% python3 -q
>>> import numpy as np
>>> np.set_printoptions(suppress=True, linewidth=140)
>>> mat = np.load("dump.npy")
>>> print(mat)
[[ 4.5  3.  -1.5]
 [ 4.4  2.9 -1.4]
 [ 1.8  1.2 -0.7]
 [ 2.7  1.6 -0.9]
 [-3.  -1.9  0.9]
 [-2.2 -1.4  0.7]
 [ 0.6  0.6 -0.3]
 [-3.3 -2.2  0.9]
 [-2.2 -1.6  0.8]
 [-2.8 -1.8  0.8]
 [-5.2 -3.5  1.7]
 [ 2.9  2.  -1. ]
 [ 5.1  3.4 -1.5]
 [ 2.9  1.9 -1. ]
 [-0.7 -0.5  0.2]
 [-3.4 -2.4  1.2]
 [-0.1  0.1  0. ]
 [-0.2 -0.2  0.2]
 [ 2.4  1.7 -0.7]
 [ 1.6  1.  -0.4]
 [ 0.6  0.4 -0.1]]
>>> mat @ mat
Traceback (most recent call last):
  File "<python-input-4>", line 1, in <module>
    mat @ mat
    ~~~~^~~~~
ValueError: matmul: Input operand 1 has a mismatch in its core dimension 0, with gufunc signature (n?,k),(k,m?)->(n?,m?) (size 21 is different from 3)
>>> C2 = mat.T @ mat
>>> print(np.round(np.trace(C2), 1), np.round((mat ** 2).sum(), 1))
276.4 276.4
>>> print(np.allclose(C2, C2.T))
True
>>> print(np.linalg.matrix_rank(C2))
3
>>> M2 = np.c_[mat[:, :2] @ np.array([[-1, 6], [-7, -3]]), np.array([-3, 1, -3, 0, -3, 3, 3, -1, 0, 1, -3, -1, 2, -2, 3, -2, -3, 2, 0, -3, 3])]
>>> print(M2.round(1))
[[-25.5  18.   -3. ]
 [-24.7  17.7   1. ]
 [-10.2   7.2  -3. ]
 [-13.9  11.4   0. ]
 [ 16.3 -12.3  -3. ]
 [ 12.   -9.    3. ]
 [ -4.8   1.8   3. ]
 [ 18.7 -13.2  -1. ]
 [ 13.4  -8.4   0. ]
 [ 15.4 -11.4   1. ]
 [ 29.7 -20.7  -3. ]
 [-16.9  11.4  -1. ]
 [-28.9  20.4   2. ]
 [-16.2  11.7  -2. ]
 [  4.2  -2.7   3. ]
 [ 20.2 -13.2  -2. ]
 [ -0.6  -0.9  -3. ]
 [  1.6  -0.6   2. ]
 [-14.3   9.3   0. ]
 [ -8.6   6.6  -3. ]
 [ -3.4   2.4   3. ]]
>>> print(np.round(np.linalg.norm(np.linalg.qr(mat)[0].T @ M2, axis=0) ** 2 / ((M2 ** 2).sum(axis=0) + 1e-12), 1))
[1.  1.  0.1]
>>> print(np.linalg.matrix_rank(M2))
3
